In [1]: import numpy as np

In [2]: from numpy import linalg as LA

In [3]: np.set_printoptions(precision=2, suppress=True, linewidth=100)

In [4]: def rnd(a):
   ...:     return np.round(a, 2) + 0
   ...: 

In [5]: arr = np.array([[-1, -3, -5, 2], [4, 1, -2, 4], [-4, 0, -3, 0], [-4, -2, 5, -5]])

In [6]: arr
Out[6]: 
array([[-1, -3, -5,  2],
       [ 4,  1, -2,  4],
       [-4,  0, -3,  0],
       [-4, -2,  5, -5]])

In [7]: x0 = np.array([2, 1, 0, 3])

In [8]: rhs = arr @ x0

In [9]: rhs
Out[9]: array([  1,  21,  -8, -25])

In [10]: rnd(LA.solve(arr, rhs))
Out[10]: array([2., 1., 0., 3.])

In [11]: rnd(LA.solve(arr.T, arr[2]))
Out[11]: array([0., 0., 1., 0.])

In [12]: x0 = np.array([-1, 1, 1, 1])

In [13]: arr * x0
Out[13]: 
array([[ 1, -3, -5,  2],
       [-4,  1, -2,  4],
       [ 4,  0, -3,  0],
       [ 4, -2,  5, -5]])

In [14]: arr @ np.ones(4)
Out[14]: array([-7.,  7., -7., -6.])

In [15]: (arr * x0).sum(axis=1)
Out[15]: array([-5, -1,  1,  2])

In [16]: rng = np.random.default_rng(221645)

In [17]: B = arr + rng.integers(-2, 3, (4, 3)) @ rng.integers(-2, 3, (3, 4))

In [18]: B
Out[18]: 
array([[-5, -6, -7,  2],
       [ 6,  0, -6,  6],
       [-8, -3,  0, -1],
       [ 2,  1,  6, -4]])

In [19]: B - arr
Out[19]: 
array([[-4, -3, -2,  0],
       [ 2, -1, -4,  2],
       [-4, -3,  3, -1],
       [ 6,  3,  1,  1]])

In [20]: np.allclose(arr @ arr.T, arr.T @ arr)
Out[20]: False

In [21]: (arr - arr.T) / 2
Out[21]: 
array([[ 0. , -3.5, -0.5,  3. ],
       [ 3.5,  0. , -1. ,  3. ],
       [ 0.5,  1. ,  0. , -2.5],
       [-3. , -3. ,  2.5,  0. ]])

In [22]: rnd(LA.det(arr))
Out[22]: np.float64(-119.0)

In [23]: M = np.array([[3, 3], [0, 3]])

In [24]: Uu, sig, vt = LA.svd(M, full_matrices=False)

In [25]: rnd(np.sqrt((sig ** 2).sum())), rnd(LA.norm(M))
Out[25]: (np.float64(5.2), np.float64(5.2))

In [26]: np.abs(Uu[:, 0]).round(6).argmax()
Out[26]: np.int64(0)

In [27]: np.allclose(Uu * sig @ vt, M)
Out[27]: True

In [28]: rnd(sig / sig[0])
Out[28]: array([1.  , 0.38])

In [29]: C2 = M.T @ M

In [30]: np.allclose(C2, C2.T)
Out[30]: True

In [31]: rnd(LA.norm(arr, 1)), rnd(LA.norm(arr, np.inf))
Out[31]: (np.float64(15.0), np.float64(16.0))

In [32]: rnd(LA.norm(arr[0], 1)), rnd(LA.norm(arr[0], np.inf))
Out[32]: (np.float64(11.0), np.float64(5.0))

In [33]: rnd(LA.norm(arr, axis=1))
Out[33]: array([6.24, 6.08, 5.  , 8.37])

In [34]: arr[0] @ arr[2]
Out[34]: np.int64(19)

In [35]: LA.norm(arr, axis=1).argmax()
Out[35]: np.int64(3)

In [36]: rnd(LA.norm(arr) ** 2 / LA.norm(arr, 2) ** 2)
Out[36]: np.float64(1.5)

In [37]: X = np.load("sample2.npy")

In [38]: X
Out[38]: 
array([[0.25, 0.25, 0.25, 0.25],
       [0.  , 1.  , 0.  , 0.  ],
       [0.  , 0.  , 1.  , 0.  ],
       [0.  , 0.  , 0.  , 1.  ]])

In [39]: rnd(X @ X)
Out[39]: 
array([[0.06, 0.31, 0.31, 0.31],
       [0.  , 1.  , 0.  , 0.  ],
       [0.  , 0.  , 1.  , 0.  ],
       [0.  , 0.  , 0.  , 1.  ]])
